$ python -q
>>> import numpy as np
>>> import numpy.linalg as la
>>> np.set_printoptions(suppress=True, linewidth=100)
>>> def rd(a):
...     return np.round(a, 1) + 0
... 
>>> feats = np.load("data.npy")
>>> print(feats)
[[ 3.  0. -3.]
 [ 0.  0.  0.]
 [ 0.  0.  0.]]
>>> # rows and columns are dependent
>>> rank = la.matrix_rank(feats)
>>> print(rank)
1
>>> null = la.svd(feats)[2][rank:].T
>>> print([int(la.matrix_rank(feats[:, :j + 1])) for j in range(3)])
[1, 1, 1]
>>> print(la.matrix_rank(feats.T @ feats), la.matrix_rank(feats @ feats.T))
1 1
>>> print(null.shape)
(3, 2)
>>> out = np.array([[3, 3, -3, 3, -1, -3],
...     [2, 3, 1, -2, -2, 1],
...     [-3, -1, -2, 1, 1, 0],
...     [1, 0, -3, -2, 3, 2],
...     [2, -1, -1, -2, 0, 2],
...     [0, 0, 3, -1, -1, 3]])
>>> M = out + out.T
>>> print(M)
[[ 6  5 -6  4  1 -3]
 [ 5  6  0 -2 -3  1]
 [-6  0 -4 -2  0  3]
 [ 4 -2 -2 -4  1  1]
 [ 1 -3  0  1  0  1]
 [-3  1  3  1  1  6]]
>>> evals, V = la.eigh(M)
>>> x = np.array([-3, -2, -3, 3, 1, 3])
>>> print(rd(x @ M @ x / (x @ x)), rd(evals[0]), rd(evals[-1]))
0.6 -7.5 13.6
>>> print(np.abs(M).sum(axis=1).max(), rd(np.abs(evals).max()))
25 13.6
>>> print(np.all(la.eigvalsh(M) > 0))
False
>>> print(rd(la.eigvalsh(M).min()))
-7.5
>>> print([round(float(la.det(M[:i, :i])), 2) + 0 for i in range(1, 7)])
[6.0, 11.0, -260.0, 2756.0, -5212.0, -46381.0]
